$ python3 -q
>>> import numpy as np
>>> from numpy import linalg as LA
>>> np.set_printoptions(suppress=True, linewidth=100)
>>> J = np.loadtxt("case19.csv", delimiter=",")
>>> print(J)
[[-0.3  0.6  1.7  0.8  1. ]
 [-1.2  1.   1.1 -1.2 -0.5]
 [ 0.4 -0.3  0.7  1.3  0.1]
 [-0.2  1.   1.7  1.2  0.9]
 [-0.5 -0.7  0.6  0.   2.1]
 [-2.3 -0.2  0.1 -1.1  0.1]
 [-1.4  0.4  0.8  0.4  0.4]
 [ 2.  -9.  10.  -8.  -9. ]
 [-0.9 -2.2  0.2  0.8 -1.1]
 [ 0.2  0.4 -0.3 -3.   0.3]
 [ 0.7 -1.6 -0.3 -1.3 -1.3]
 [ 0.3 -0.7 -0.5 -0.7 -1.9]
 [ 0.  -0.8 -0.5 -0.8  0.1]
 [-1.7  0.8  0.  -0.1  1.1]
 [-1.   1.  -0.2  0.3 -0.7]
 [ 0.4 -1.3  0.   1.5  1.1]
 [ 1.1  0.6  2.1  0.7 -1.2]
 [ 2.  -1.4 -0.4  0.1  0.1]]
>>> C = J[[4, 6]].astype(float)
>>> for _ in range(6):
...     lab = LA.norm(J[:, None] - C, axis=-1).argmin(axis=1)
...     C = np.array([J[lab == j].mean(axis=0) for j in range(2)])
... 
>>> print(lab)
[0 0 0 0 0 0 0 1 0 0 0 0 0 0 0 0 0 0]
>>> print(np.round(C[1] - C[0], 2))
[ 2.26 -8.8   9.6  -7.94 -9.04]
>>> print(np.abs(C[1] - C[0]).argmax())
2
>>> print(C.round(2))
[[-0.26 -0.2   0.4  -0.06  0.04]
 [ 2.   -9.   10.   -8.   -9.  ]]
>>> M = np.load("run0.npy")
>>> print(M)
[[  3.21  -4.56  -5.53  -1.04]
 [ -1.86  -0.62   2.27  -1.93]
 [  7.8   -1.75 -11.16   4.07]
 [  7.8   -2.8  -10.94   3.7 ]
 [  4.3   -1.29  -6.18   2.42]
 [  4.19  -2.15  -6.36   1.37]
 [  3.73   0.86  -5.08   3.53]
 [ -2.1    4.44   3.35   1.59]
 [ -3.76   4.75   5.28   1.45]
 [ -4.94  -0.88   7.74  -4.57]
 [ -1.42   5.62   2.27   3.48]
 [ -4.21   1.22   6.55  -2.48]
 [ -2.29  -1.89   3.03  -3.34]
 [  5.97  -1.66  -9.02   2.86]
 [ -4.43   0.84   6.96  -3.47]
 [ -3.78   3.93   5.47   0.43]
 [  4.15  -1.77  -6.46   1.67]
 [  6.73   0.02  -9.17   5.05]
 [  1.39   4.14  -1.71   4.17]
 [  4.25  -5.68  -7.63  -1.39]
 [ -1.74   3.4    2.85   0.93]
 [  3.64  -3.89  -6.08  -0.14]
 [  0.11  -0.08  -0.78   0.07]
 [  7.14  -4.56 -10.02   1.34]]
>>> print(np.round(np.abs(LA.svd(M)[2][-1]), 2))
[0.33 0.59 0.14 0.72]
>>> print(LA.matrix_rank(M, rtol=0.1))
2
>>> Xc = M - M.mean(axis=0)
>>> V = LA.svd(Xc)[2][:2]
>>> Y = Xc - Xc @ V.T @ V
>>> print(LA.norm(Y, axis=1).round(6).argmax())
19
>>> print(np.round(np.cov(Xc @ V.T, rowvar=False), 2) + 0)
[[65.56  0.  ]
 [ 0.   10.61]]
>>> Xc = (M - M.mean(axis=0)) / M.std(axis=0)
>>> print(np.round(Xc.std(axis=0), 2))
[1. 1. 1. 1.]
>>> print(np.argwhere(np.abs(Xc) > 2))
[[9 3]]
>>> c = LA.lstsq(np.delete(Xc, 3, axis=1), Xc[:, 3])[0]
>>> print(np.abs(c).argmax())
1
>>> print(c.round(2))
[ 0.52  1.   -0.73]
>>> print(np.round(1 - np.var(Xc[:, 3] - np.delete(Xc, 3, axis=1) @ c), 2))
0.99
>>> m1 = np.load("w.npy")
>>> print(m1)
[[ 11.61 -20.88 -15.2   -0.78   1.94]
 [-14.94  25.76  20.14   1.91  -0.9 ]
 [ -5.7    5.84   5.53   4.85   4.32]
 [-10.82  -1.9   20.21  -6.     6.81]
 [-12.19  15.05  15.2    2.93   2.95]]
>>> print(np.round((m1 + m1.T) / 2, 2))
[[ 11.61 -17.91 -10.45  -5.8   -5.12]
 [-17.91  25.76  12.99   0.01   7.08]
 [-10.45  12.99   5.53  12.53   9.76]
 [ -5.8    0.01  12.53  -6.     4.87]
 [ -5.12   7.08   9.76   4.87   2.95]]
>>> assert m1 == m1.T
Traceback (most recent call last):
  File "<python-input-30>", line 1, in <module>
    assert m1 == m1.T
           ^^^^^^^^^^
ValueError: The truth value of an array with more than one element is ambiguous. Use a.any() or a.all()
>>> print(round(LA.det(m1), 2))
241.0
>>> m1.inv()
Traceback (most recent call last):
  File "<python-input-32>", line 1, in <module>
    m1.inv()
    ^^^^^^
AttributeError: 'numpy.ndarray' object has no attribute 'inv'
>>> print(np.round((m1 - m1.T) / 2, 2))
[[ 0.   -2.97 -4.75  5.02  7.06]
 [ 2.97  0.    7.15  1.9  -7.98]
 [ 4.75 -7.15  0.   -7.68 -5.44]
 [-5.02 -1.9   7.68  0.    1.94]
 [-7.06  7.98  5.44 -1.94  0.  ]]
>>> vec = np.array([-4, -5, 6, -8, 3])
>>> print(np.round(m1 @ (2 * vec), 2))
[-42.36  67.64   1.88 484.94 100.24]
>>> print(m1 @ np.eye(5)[1])
[-20.88  25.76   5.84  -1.9   15.05]
>>> print(np.round(m1 @ np.ones(5), 2))
[-23.31  31.97  14.84   8.3   23.94]
>>> print(LA.norm(m1 @ vec) <= LA.norm(m1, 2) * LA.norm(vec) + 1e-9)
True
>>> print(np.round(np.einsum("ij,j->i", m1, vec), 2))
[-21.18  33.82   0.94 242.47  50.12]
>>> print(np.argsort(-LA.norm(m1, axis=0).round(6), kind="stable")[:3])
[1 2 0]
>>> print(round(np.log10(LA.cond(m1))))
3
>>> print(round(float(LA.norm(m1, 2) / LA.norm(m1)), 2))
0.94
>>> print(LA.matrix_rank(m1, rtol=0.1))
3
>>> print(np.round(np.abs(LA.svd(m1)[2][-1]), 2))
[0.01 0.35 0.35 0.58 0.65]
>>> data = np.load("layer9.npy")
>>> print(data)
[[-3  0  3]
 [ 1  1 -5]
 [-3  4 -1]]
>>> Y = data[0, 0] * data[1:] - np.outer(data[1:, 0], data[0])
>>> print(Y)
[[  0  -3  12]
 [  0 -12  12]]
>>> print(np.flatnonzero(~Y.round(6).any(axis=1)))
[]
>>> U, sig, VT = LA.svd(Y, full_matrices=False)
>>> print(round(np.sqrt((sig ** 2).sum()), 2), np.round(LA.norm(Y), 2))
21.0 21.0
>>> print(sig.round(2))
[20.32  5.32]
>>> print(np.round(U.T @ U, 2) + 0)
[[1. 0.]
 [0. 1.]]
>>> print(np.round(np.abs(VT[0]), 2) + 0)
[0.   0.57 0.82]
>>> print((sig > 1e-8).sum())
2
>>> print(np.round(np.cumsum(sig ** 2) / np.sum(sig ** 2), 2))
[0.94 1.  ]
>>> print(U.shape, sig.shape, VT.shape)
(2, 2) (2,) (2, 3)
>>> print(np.round(VT @ VT.T, 2) + 0)
[[1. 0.]
 [0. 1.]]
>>> rng = np.random.default_rng(988)
>>> lab = rng.permutation(3)
>>> print(lab)
[2 0 1]
>>> Y = data[lab][:, lab]
>>> print(np.diag(Y))
[-1 -3  1]
>>> print(np.round(np.sort(np.abs(LA.eigvals(Y))), 2))
[1.4  5.08 5.08]
>>> print(Y)
[[-1 -3  4]
 [ 3 -3  0]
 [-5  1  1]]
>>> lab = rng.permutation(3)
>>> Y = data[:, lab] * rng.choice([-1, 1], 3)
>>> print(Y)
[[ 3 -3  0]
 [-5  1  1]
 [-1 -3  4]]
>>> U, _, VT = LA.svd(data.T @ Y)
>>> print(np.round(U @ VT, 2) + 0)
[[0. 1. 0.]
 [0. 0. 1.]
 [1. 0. 0.]]
>>> print(round(float(LA.det(2 * data)), 2), round(LA.det(data), 2))
-288.0 -36.0
>>> print(round(LA.det(data.T), 2))
-36.0
>>> print(np.round(np.poly(data), 2))
[ 1.  3. 28. 36.]
>>> print(np.kron(np.eye(2, dtype=int), data))
[[-3  0  3  0  0  0]
 [ 1  1 -5  0  0  0]
 [-3  4 -1  0  0  0]
 [ 0  0  0 -3  0  3]
 [ 0  0  0  1  1 -5]
 [ 0  0  0 -3  4 -1]]
>>> E = np.load("m.npy")
>>> print(E)
[[ -3.25   7.25   4.53  -0.31  -5.1 ]
 [  0.35  -2.45  -6.56  -6.28   9.22]
 [ -2.49   1.43  -3.1    5.92  -1.62]
 [ -0.76   4.     0.51   3.96  -6.86]
 [  2.83  -0.63  -6.68  -0.72  -6.12]
 [ -3.03   0.83   1.96  14.05   1.89]
 [  0.36  -0.15   0.91  -9.33   2.97]
 [  1.48   5.53   5.53  -3.31   1.17]
 [  2.98  12.47  -1.77  -5.63   3.48]
 [ -2.13  -9.25   1.12 -10.18  -1.91]
 [ -5.27 -12.7    3.41  13.8    4.52]
 [  1.56   9.19   3.64 -16.25  -1.46]
 [ -2.44  -0.54  -0.9    6.03 -10.35]
 [ -1.82  -0.82  -2.74   2.37   8.27]
 [  1.37  -5.56  -0.24  -3.14   4.17]
 [ -1.34  -1.24  -4.26  -6.45  -1.14]
 [ -0.85   1.11   2.39  15.15   2.66]
 [  1.91   0.47  -2.58   0.62  -1.4 ]
 [ -1.14  -4.95   6.1   15.11  -0.14]
 [ -3.14   5.57   7.01  -7.91  -2.58]
 [ -3.03  10.71  -1.42 -21.93   4.71]]
>>> Q, Rm = LA.qr(E)
>>> print(np.allclose(Rm.T @ Rm, E.T @ E))
True
>>> print(round(abs(Rm[0, 0]), 2), np.round(LA.norm(E[:, 0]), 2))
10.87 10.87
>>> print(np.round(Q.T @ Q, 2) + 0)
[[1. 0. 0. 0. 0.]
 [0. 1. 0. 0. 0.]
 [0. 0. 1. 0. 0.]
 [0. 0. 0. 1. 0.]
 [0. 0. 0. 0. 1.]]
>>> print(np.round(np.abs(np.diag(Rm)), 2))
[10.87 27.68 16.3  39.27 21.4 ]
>>> print(Rm.round(2))
[[ 10.87   5.84  -5.98 -10.79   0.33]
 [  0.    27.68   2.88 -18.84  -2.65]
 [  0.     0.    16.3    7.61  -2.58]
 [  0.     0.     0.   -39.27   3.28]
 [  0.     0.     0.     0.    21.4 ]]
